% python3 -q
>>> import numpy as np
>>> np.set_printoptions(precision=2, suppress=True, linewidth=120)
>>> M = np.load("test9.npy")
>>> print(M)
[[ 12.39 -10.62   8.94  -5.47   3.15   3.71]
 [  2.67   0.    -6.57   2.7    0.37  18.5 ]
 [-11.72 -10.34  -3.6   -1.31  11.28   3.71]
 [-12.31  -9.72  11.14  -3.37   3.43   2.61]
 [ -6.06   3.8  -13.16  -9.54  -2.11   8.96]
 [  2.68   8.48   6.14   0.84  15.58  -6.29]
 [  7.8    3.38  -6.18  -1.81  -0.33  16.92]
 [-11.31   1.89   3.64  10.    -9.21   8.39]
 [ 10.32   2.29  -9.27  -8.07  10.8    4.55]
 [ 16.33  -5.85   4.55  -2.94  -5.93  -5.89]
 [-10.82   2.42   3.51 -11.78  -1.64 -11.1 ]
 [-13.11  -5.17 -11.1    6.79   5.01  -2.61]
 [ -1.     3.78   9.25   3.21  16.74  -2.91]
 [  5.92 -11.45  -6.24   6.96  -3.87 -11.47]
 [ -9.66   5.85  -8.34  -2.12   5.64  12.91]
 [ -4.23   9.47  -3.18 -16.8   -0.22  -0.28]
 [  1.14   1.56  -2.52  14.97 -11.02  -6.64]
 [  0.58   9.74   8.34   5.6  -11.13   8.94]
 [  4.78  -6.26   1.99   1.46  17.16  -6.12]
 [  4.5   -4.68   9.22   1.73  14.9   -6.92]
 [ -5.79   8.06  12.8    0.37   9.62   6.72]
 [-14.03   2.97   9.48   3.83   7.3    6.05]
 [  9.56  -8.63  -3.46  13.69  -5.9    0.14]
 [  8.8   -3.97   6.79 -11.53   3.01 -10.89]
 [-13.58  -4.22  10.68  -6.94  -4.68  -3.7 ]
 [  0.79   8.4    6.94  -0.62   0.49 -16.73]
 [  1.02  -1.13 -10.85   5.35 -15.28   4.23]
 [ -3.97  -9.26 -16.35  -3.17   4.1   -2.06]
 [ 14.6    3.22   0.84  -8.42  -1.52  10.12]
 [-10.43   3.37   4.32  -8.92 -12.78   4.27]
 [ -9.03  -0.84  13.67 -10.63   3.3   -2.62]
 [ -1.48  -1.31  -0.11  -4.44 -11.99  15.25]]
>>> Ac = M - M.mean(axis=0)
>>> U, sv, Vh = np.linalg.svd(Ac, full_matrices=False)
>>> print(np.linalg.matrix_rank(Ac))
6
>>> print(sv ** 2 / (sv ** 2).sum())
[0.27 0.22 0.16 0.15 0.12 0.08]
>>> print(np.abs(Vh[0]).argmax())
5
>>> Ac = (M - M.mean(axis=0)) / M.std(axis=0)
>>> print(np.argwhere(np.abs(Ac) > 2))
[[ 1  5]
 [15  3]
 [16  3]
 [22  3]
 [25  5]
 [27  2]]
>>> b = np.linalg.lstsq(np.delete(Ac, 1, axis=1), Ac[:, 1])[0]
>>> print(np.round(1 - np.var(Ac[:, 1] - np.delete(Ac, 1, axis=1) @ b), 2))
0.11
>>> Q, vecs = np.linalg.qr(M[:, :1])[0], np.linalg.qr(M[:, 1:])[0]
>>> sv = np.linalg.svd(Q.T @ vecs, compute_uv=False)
>>> print(np.degrees(np.arccos(sv.clip(0, 1))))
[79.71]
>>> print(round(np.linalg.norm(Q @ Q.T - vecs @ vecs.T, 2), 2))
1.0
>>> print((sv > 0.9).sum())
0
>>> J = np.array([[3.28, 0.68, -0.82, 2.07, -1.16],
...     [0.68, 8.0, 0.43, 1.21, 0.5],
...     [-0.82, 0.43, 6.48, 0.68, -1.28],
...     [2.07, 1.21, 0.68, 5.55, 0.3],
...     [-1.16, 0.5, -1.28, 0.3, 3.67]])
>>> print(J)
[[ 3.28  0.68 -0.82  2.07 -1.16]
 [ 0.68  8.    0.43  1.21  0.5 ]
 [-0.82  0.43  6.48  0.68 -1.28]
 [ 2.07  1.21  0.68  5.55  0.3 ]
 [-1.16  0.5  -1.28  0.3   3.67]]
>>> vals, vecs = np.linalg.eigh(J)
>>> print((vals > 1e-8).sum(), (vals < -1e-8).sum())
5 0
>>> print(np.abs(vecs[:, -1]))
[0.24 0.83 0.19 0.47 0.01]
>>> print(np.round(vecs.T @ vecs, 2) + 0)
[[1. 0. 0. 0. 0.]
 [0. 1. 0. 0. 0.]
 [0. 0. 1. 0. 0.]
 [0. 0. 0. 1. 0.]
 [0. 0. 0. 0. 1.]]
>>> print(np.linalg.svd(J, compute_uv=False))
[8.99 6.99 6.   4.   1.  ]
>>> print(vecs @ np.diag(vals) @ vecs.T)
[[ 3.28  0.68 -0.82  2.07 -1.16]
 [ 0.68  8.    0.43  1.21  0.5 ]
 [-0.82  0.43  6.48  0.68 -1.28]
 [ 2.07  1.21  0.68  5.55  0.3 ]
 [-1.16  0.5  -1.28  0.3   3.67]]
>>> print(np.linalg.eigvalsh(J @ J))
[ 0.99 16.   35.98 48.88 80.88]
>>> print(round(vals.sum(), 2), round(np.trace(J), 2))
26.98 26.98
>>> Lm = np.linalg.cholesky(J)
>>> print(np.round(np.prod(np.diag(Lm)) ** 2, 2), round(np.linalg.det(J), 2))
1504.4 1504.4
>>> print(np.linalg.eigvalsh(J).min() > 0)
True
>>> print(Lm @ Lm.T)
[[ 3.28  0.68 -0.82  2.07 -1.16]
 [ 0.68  8.    0.43  1.21  0.5 ]
 [-0.82  0.43  6.48  0.68 -1.28]
 [ 2.07  1.21  0.68  5.55  0.3 ]
 [-1.16  0.5  -1.28  0.3   3.67]]
>>> print(Lm)
[[ 1.81  0.    0.    0.    0.  ]
 [ 0.38  2.8   0.    0.    0.  ]
 [-0.45  0.21  2.5   0.    0.  ]
 [ 1.14  0.28  0.46  1.99  0.  ]
 [-0.64  0.26 -0.65  0.63  1.54]]
>>> print(J / np.sqrt(np.outer(np.diag(J), np.diag(J))))
[[ 1.    0.13 -0.18  0.49 -0.33]
 [ 0.13  1.    0.06  0.18  0.09]
 [-0.18  0.06  1.    0.11 -0.26]
 [ 0.49  0.18  0.11  1.    0.07]
 [-0.33  0.09 -0.26  0.07  1.  ]]
>>> print(np.diag(Lm) ** 2)
[3.28 7.86 6.23 3.96 2.37]
>>> mat = np.loadtxt("w.csv", delimiter=",")
>>> print(mat)
[[3. 1. 2. 0. 2. 3. 0. 0.]
 [2. 0. 3. 0. 1. 1. 0. 0.]
 [2. 3. 0. 2. 3. 0. 0. 0.]
 [3. 3. 0. 0. 0. 1. 0. 0.]
 [3. 3. 2. 2. 0. 3. 1. 0.]
 [2. 1. 0. 2. 1. 1. 3. 0.]
 [1. 3. 0. 0. 1. 1. 3. 0.]
 [0. 0. 0. 0. 0. 0. 0. 2.]]
>>> C2 = np.cov(M, rowvar=False)
>>> print(C2.shape)
(6, 6)
>>> print(np.median(M, axis=0))
[-0.21  0.78  2.75 -1.56  0.43  1.38]
>>> print(np.round(np.corrcoef(M.T), 2) + 0)
[[ 1.   -0.13 -0.08  0.05  0.   -0.07]
 [-0.13  1.    0.13 -0.15 -0.05  0.21]
 [-0.08  0.13  1.   -0.11  0.18 -0.25]
 [ 0.05 -0.15 -0.11  1.   -0.11  0.  ]
 [ 0.   -0.05  0.18 -0.11  1.   -0.21]
 [-0.07  0.21 -0.25  0.   -0.21  1.  ]]
